$ python3 -q
>>> import numpy as np
>>> np.set_printoptions(precision=4, suppress=True, linewidth=200)
>>> J = np.load("block13.npy")
>>> print(J)
[[-1.5305  0.6934  0.8294 -2.6986 -1.314   2.549   4.451  -0.9404 -2.7691  5.2035  1.463  -0.5836 -4.8022]
 [-2.502   1.1034 -1.2772  1.758   4.459   2.8174 -4.4012  1.4114  3.4224 -4.195  -1.6414 -2.3975 -0.9296]
 [ 1.0368  6.617   0.1106  2.657   3.533  -2.0442  3.1287 -0.747  -0.8153 -0.7089 -0.9677  2.9977  3.1577]
 [ 0.1867 -0.9897  1.2606 -4.1583  1.6925 -1.5356 -4.9652 -2.8428  2.4475  3.0479 -1.1797 -4.4139 -2.4481]
 [ 4.8795 -2.726  -0.1137 -3.626  -2.7738  1.7025 -3.5983 -2.1136 -1.0144  0.9543 -3.0078 -0.0042  4.0748]
 [-2.5899  0.7259  1.8739  2.518  -0.2878  0.6972 -1.9899 -3.5668 -2.107   6.5535  1.3275  3.9406  0.9921]
 [-3.3485  2.3806  0.2255 -2.4915  0.6592  0.4716 -0.7266 -2.5765  2.6148 -0.465   4.5163  6.4418 -0.3046]
 [ 1.414  -1.0269  2.2614  5.9651 -2.4917 -1.4283 -1.1618 -0.3744  3.4428 -2.638   0.0872  5.2083 -0.7518]
 [-2.5188 -1.5403  1.9582  0.0174  0.3337  2.0865 -0.229  -1.5292  5.4464 -4.5491 -0.063   2.9111 -4.6644]
 [-1.3235  3.1448 -0.3469  4.18   -1.146   2.4352  1.1623 -0.0603  0.9093 -1.949  -2.7405  6.9203  1.4635]
 [-1.7855  0.3822  3.3361  0.5617  1.6154  0.6584 -2.1843  4.3217  2.3483  2.2808  2.9943  1.1867  6.135 ]
 [-4.3073 -2.5796 -3.1812 -4.1981 -4.5137  1.0626 -2.5884  0.9664 -2.7816 -1.9783 -2.4173  0.3433  0.5485]
 [ 3.9974 -6.5511 -2.1654 -1.7824 -3.3286  0.605  -0.4657  0.7942 -1.3358  4.0713  0.9333  1.1252 -0.6687]
 [ 4.8307  1.0088  1.8098 -2.8372 -0.3505  2.7548  2.379   3.5041 -3.773  -1.3527  3.6438 -0.2211 -3.0464]
 [ 1.9639 -4.4272 -1.5075  4.8656 -2.6729  0.9453 -2.1087  0.9864  1.4045  3.1102  4.5936 -1.2874  1.6535]
 [-5.282   2.0507 -2.6784 -0.9829 -0.1316 -5.1376  1.2652 -2.9736  0.6414  2.0034 -2.4172 -0.9591 -3.4223]
 [-2.6814  3.3209  0.0907 -1.4109  2.6795 -4.8728  4.2952 -3.1984 -0.2543  3.6642 -0.2711  2.0123  1.602 ]
 [-3.3048 -2.7181  0.4365 -1.9747  3.8175 -4.1241  2.2945  0.354   1.4629 -2.7243  1.1743  1.3517 -5.2783]
 [ 0.1969  3.4783 -0.7702  3.0153 -2.2244  1.8542  1.2068 -6.6513 -4.332  -0.459   2.0542 -0.9071 -0.2749]
 [ 0.8412 -0.0408  1.5521 -1.0035  4.718   2.5965 -3.743   1.9657 -0.3598  0.821   6.4995  1.1415  2.1561]
 [-4.3207  1.3638 -2.8469  0.0169  0.0636 -2.779  -2.1586 -1.0842  4.3546 -3.9744 -1.5515 -2.6297 -3.7046]
 [ 5.398  -1.7341  1.1754  3.2093  1.8245  2.8749  2.6824  1.7871  3.8312  1.2415 -1.0635 -3.9865  0.9733]
 [-4.3462 -3.5192 -1.9803 -1.1358 -1.1931 -2.1306  0.442  -0.8339 -0.066   3.1872  4.9808  4.3685 -1.6141]
 [ 2.7678 -3.2557 -3.7399  3.0817 -3.6138  3.2436  4.191  -3.4366 -0.4481  0.4236  1.7961  1.2825  0.2256]
 [-1.2358 -1.2024 -4.4079  3.1075  2.1473 -0.549  -4.8243  1.4668 -0.2961 -0.8294 -0.2635  1.513  -5.871 ]
 [ 3.8547 -3.2355  1.9337  0.6117 -2.262  -0.3654  2.4905 -3.4287 -5.7489 -1.3753  2.3575  2.5247  0.6913]
 [-4.3589 -2.1244 -2.9276  3.6406  1.5257 -5.5974 -0.3504 -2.6085 -0.2495  0.3385  3.6709  0.6349 -0.1458]
 [-1.5356 -2.4151 -0.5324  0.8418  1.2642 -5.2198  0.7661  3.2489  1.6169 -2.9602  5.1751  3.4454  0.8948]
 [-2.2246  3.0249 -4.7325 -1.4414 -0.9337 -0.2788  2.5459 -0.049  -0.3565  0.4778 -7.3054  0.1907 -0.4824]
 [-1.8183  4.2779  4.1164  0.4948 -3.6822  2.4204  0.0111  0.5201  1.25   -1.3015  4.0213  1.8272 -4.3301]
 [-0.3981  0.0859  2.0186  2.4869  0.4108  2.4203  0.6396  7.1309  0.788  -0.6972  4.7441  1.9611  2.1975]
 [ 2.7565 -1.3085  4.0847 -3.6231  1.4203  1.2986 -1.0879 -0.5101 -2.1018 -4.0027  3.3504 -4.9057 -0.0033]
 [-1.6583  3.3688  0.1481 -1.257  -1.139   8.6888 -0.6339 -1.2579 -1.2076  1.4457 -1.05   -0.5607  0.7465]
 [ 3.8522 -6.3531  0.7232 -3.7729 -3.1258 -0.5836  0.8606 -0.6945 -2.3125 -1.7441 -0.7663 -3.0369 -0.7126]
 [ 0.83    7.6754 -2.8068 -1.7513 -0.0985 -1.1015  0.2934 -1.2749  2.6616  0.4609  0.088   0.8714  4.296 ]
 [-0.633  -5.3045  1.5059  0.5108  2.1639 -0.5828 -4.9616  5.5041 -1.2114 -0.5261 -0.7086 -0.1753  2.5924]
 [ 0.0332 -2.7898 -3.8744  0.2147 -1.2974  5.3547  0.3075  0.855  -2.1599 -1.248   1.2311 -6.1834  0.078 ]
 [-0.5937  2.9049 -3.3463 -0.816   0.9257 -1.0719 -4.6491 -0.3356 -6.3612  3.0168 -2.2686  0.902  -0.2936]
 [ 3.4852  4.4892  3.6189  3.7637 -0.9293  1.2604  2.9802 -0.4038  3.9564  1.562  -2.8882 -0.9889  1.2363]]
>>> gram = np.cov(J, rowvar=False)
>>> print(np.round(np.corrcoef(J[:, 10], J[:, 6])[0, 1], 4))
0.0196
>>> print(np.argsort(-J.std(axis=0).round(6), kind="stable"))
[ 1  5  0 10 11  8  3 12  6  7  9  2  4]
>>> O, vecs = np.linalg.qr(J[:, :9])[0], np.linalg.qr(J[:, 9:])[0]
>>> sig = np.linalg.svd(O.T @ vecs, compute_uv=False)
>>> print(sig)
[0.5582 0.4903 0.4358 0.2863]
>>> print((sig > 0.9).sum())
0
>>> print(np.degrees(np.arccos(sig.clip(0, 1))))
[56.0713 60.6385 64.1659 73.362 ]
>>> idx = J[:, 12] > np.median(J[:, 12])
>>> r0 = J[idx].mean(axis=0) - J[~idx].mean(axis=0)
>>> print(np.argsort(-np.abs(r0).round(6), kind="stable"))
[12  5  0  3  7  9  2  6 11  1 10  8  4]
>>> print(idx.astype(int))
[0 0 1 0 1 1 0 0 0 1 1 1 0 0 1 0 1 0 0 1 0 1 0 1 0 1 0 1 0 0 1 0 1 0 1 1 1 0 1]
>>> print(((J - J.mean(axis=0)) @ r0 > 0).astype(int))
[0 0 1 0 1 1 0 1 0 1 1 0 1 1 1 0 0 0 1 1 0 1 0 1 0 1 0 0 0 0 1 0 1 0 1 1 1 0 1]
>>> print(np.round((((J - J.mean(axis=0)) @ r0 > 0) == idx).mean(), 4))
0.8205
>>> A = np.loadtxt("case18.csv", delimiter=",")
>>> print(A)
[[ 1.  0. -3.  1.  2. -3. -2.  3.  1.  3. -1. -3. -2. -2.  2.]
 [ 0.  0.  0.  0. -1.  0.  0. -3. -1.  1.  0. -1.  1.  1.  1.]
 [ 3. -2.  2.  0. -1. -1. -1.  2.  1. -3. -2.  3. -1. -1.  1.]
 [-1.  2. -3. -3. -3.  3.  2. -1.  1. -3.  1.  0. -2. -3. -1.]
 [ 2.  3.  1.  2. -2.  0. -1. -3.  3. -2. -2. -1. -2. -1. -3.]
 [ 2.  0.  1. -3. -2. -3.  2.  1. -3.  3.  0. -1.  1. -3.  0.]]
>>> x0 = np.array([2, 3, 1, 2, 1, 1, 1, 3, 1, 0, 1, 3, 2, 3, 1])
>>> a = np.maximum(A @ x0, 0)
>>> print(np.maximum(A @ (3 * x0), 0))
[ 0.  0. 27.  0.  0.  0.]
>>> print(A * (a > 1e-9)[:, None])
[[ 0.  0. -0.  0.  0. -0. -0.  0.  0.  0. -0. -0. -0. -0.  0.]
 [ 0.  0.  0.  0. -0.  0.  0. -0. -0.  0.  0. -0.  0.  0.  0.]
 [ 3. -2.  2.  0. -1. -1. -1.  2.  1. -3. -2.  3. -1. -1.  1.]
 [-0.  0. -0. -0. -0.  0.  0. -0.  0. -0.  0.  0. -0. -0. -0.]
 [ 0.  0.  0.  0. -0.  0. -0. -0.  0. -0. -0. -0. -0. -0. -0.]
 [ 0.  0.  0. -0. -0. -0.  0.  0. -0.  0.  0. -0.  0. -0.  0.]]
>>> print(a)
[0. 0. 9. 0. 0. 0.]
>>> print(A.T @ a)
[ 27. -18.  18.   0.  -9.  -9.  -9.  18.   9. -27. -18.  27.  -9.  -9.   9.]
>>> r0, v = A[2], A[3]
>>> print(r0 @ r0)
50.0
>>> p = (r0 @ v) / (r0 @ r0) * r0
>>> print((v - p) @ r0)
0.0
>>> print(round(float(np.linalg.norm(r0 + v) ** 2 + np.linalg.norm(r0 - v) ** 2), 4))
242.0
>>> print(np.linalg.matrix_rank(np.outer(r0, v)))
1
>>> print(p)
[-0.3  0.2 -0.2 -0.   0.1  0.1  0.1 -0.2 -0.1  0.3  0.2 -0.3  0.1  0.1 -0.1]
>>> A @ A
Traceback (most recent call last):
  File "<python-input-33>", line 1, in <module>
    A @ A
    ~~^~~
ValueError: matmul: Input operand 1 has a mismatch in its core dimension 0, with gufunc signature (n?,k),(k,m?)->(n?,m?) (size 6 is different from 15)
>>> gram = A.T @ A
>>> print(np.linalg.svd(A, compute_uv=False) ** 2)
[104.8133  66.2515  61.1632  52.5207  38.633    7.6183]
>>> print(np.trace(gram), (A ** 2).sum())
331.0 331.0
>>> x0 = np.array([3, 7, 7, 6, 2, 5, 1, 0, 1, 6, 8, 8, 4, 3, 1])
>>> print(A * x0)
[[  3.   0. -21.   6.   4. -15.  -2.   0.   1.  18.  -8. -24.  -8.  -6.   2.]
 [  0.   0.   0.   0.  -2.   0.   0.  -0.  -1.   6.   0.  -8.   4.   3.   1.]
 [  9. -14.  14.   0.  -2.  -5.  -1.   0.   1. -18. -16.  24.  -4.  -3.   1.]
 [ -3.  14. -21. -18.  -6.  15.   2.  -0.   1. -18.   8.   0.  -8.  -9.  -1.]
 [  6.  21.   7.  12.  -4.   0.  -1.  -0.   3. -12. -16.  -8.  -8.  -3.  -3.]
 [  6.   0.   7. -18.  -4. -15.   2.   0.  -3.  18.   0.  -8.   4.  -9.   0.]]
>>> print(np.sign((A @ x0).round(6)))
[-1.  1. -1. -1. -1. -1.]
>>> print((A * x0).sum(axis=1))
[-50.   3. -14. -44.  -6. -20.]
>>> print(A @ (2 * x0))
[-100.    6.  -28.  -88.  -12.  -40.]
>>> print((A @ x0).argmax())
1
>>> print(np.einsum("ij,j->i", A, x0))
[-50.   3. -14. -44.  -6. -20.]
>>> x0 @ A
Traceback (most recent call last):
  File "<python-input-44>", line 1, in <module>
    x0 @ A
    ~~~^~~
ValueError: matmul: Input operand 1 has a mismatch in its core dimension 0, with gufunc signature (n?,k),(k,m?)->(n?,m?) (size 6 is different from 15)
>>> rng = np.random.default_rng(705)
>>> data = rng.normal(size=(21, 12)) + 10 * np.array([-2, -2, 2, 1, 2, 1, -3, -1, 3, 1, 2, 3])
>>> print(data)
[[-19.0062 -20.7627  20.4452  10.2283  19.8981  10.3093 -29.9544 -10.2903  30.681    9.1735  19.9595  30.833 ]
 [-19.6122 -20.8616  20.6917  10.6734  18.106    9.6559 -30.9355  -9.9415  30.8931   9.3685  21.114   29.6266]
 [-19.9918 -19.6203  18.5387   9.0481  20.1508   8.0301 -30.4928  -8.9063  28.2116   9.9507  19.6278  28.8083]
 [-22.4122 -21.5419  20.2847  10.2402  18.631   12.3051 -31.1601 -10.0966  31.0636   8.1943  19.2568  29.4516]
 [-21.3842 -18.4891  19.477   10.8312  20.5712   9.0952 -30.1623  -7.7318  28.6087   9.2464  21.4615  29.8042]
 [-18.8823 -18.5432  19.4533   7.9599  20.6782  10.19   -29.999  -10.0599  29.4719  10.5526  19.649   29.6489]
 [-19.5031 -20.4243  20.4003  10.0758  20.8005   8.9998 -30.4402  -9.6898  31.3882  10.8099  19.4075  30.4662]
 [-18.3018 -19.913   19.3774   8.4755  19.7713  11.181  -29.4344 -10.2418  29.3921   9.6275  20.1608  31.2094]
 [-19.0286 -19.4092  19.8038  11.9845  20.2762   8.5701 -28.1688 -11.0815  30.3055  11.3508  19.6135  29.1163]
 [-18.1181 -18.2744  20.0051   9.0552  18.151   10.5848 -31.424   -9.4985  31.5554   8.427   20.5531  30.173 ]
 [-19.8166 -21.4045  21.1018  11.5091  20.6685   8.341  -29.9122  -9.9246  30.2927  10.1521  20.2899  27.6589]
 [-20.8834 -19.921   19.741   11.848   19.8342  10.2614 -29.0767 -11.4017  27.5343   8.7747  20.0845  29.0893]
 [-19.0141 -19.0964  17.8517   9.5327  20.3237   9.8343 -29.4949  -8.8438  28.6459  10.0658  19.2658  28.6526]
 [-18.8    -20.7846  21.4524   8.9914  18.7211   7.6025 -30.7401  -9.0502  30.5966   9.9215  21.1815  31.0647]
 [-20.1225 -20.7045  21.072   10.7668  19.4862  10.4147 -30.2346 -10.3776  30.4955  10.6689  20.0419  29.6381]
 [-21.0024 -20.0683  21.2622  11.1906  16.9525  10.6134 -29.5998  -9.4915  29.6526   8.7866  20.4967  31.487 ]
 [-18.3683 -19.9745  21.7041   9.6265  20.0577  10.711  -30.0663  -9.2564  30.2499   8.603   18.129   30.1279]
 [-19.5665 -19.9599  19.4096  10.3588  18.359   10.2935 -29.4216  -9.2183  29.886    9.9432  18.9996  29.829 ]
 [-20.1413 -18.8449  20.6792   8.5793  18.3806  10.0781 -30.9472  -9.661   29.614    9.371   19.2717  28.6399]
 [-21.3759 -20.2711  21.3178   9.0784  21.2642  10.1641 -29.7263  -9.605   29.903    9.6282  18.9927  28.2589]
 [-19.0139 -18.5892  20.6114  11.148   18.8707  10.4098 -31.615  -10.7059  29.0146   8.3574  20.7189  30.1559]]
>>> r0, v = data[19], data[17]
>>> print(round(float(r0 @ r0), 4))
5082.2787
>>> p = (r0 @ v) / (r0 @ r0) * r0
>>> print(p)
[-20.9543 -19.8713  20.8974   8.8993  20.8447   9.9636 -29.1399  -9.4156  29.3131   9.4383  18.6181  27.7015]
>>> print(np.round((v - p) @ r0, 4))
-0.0
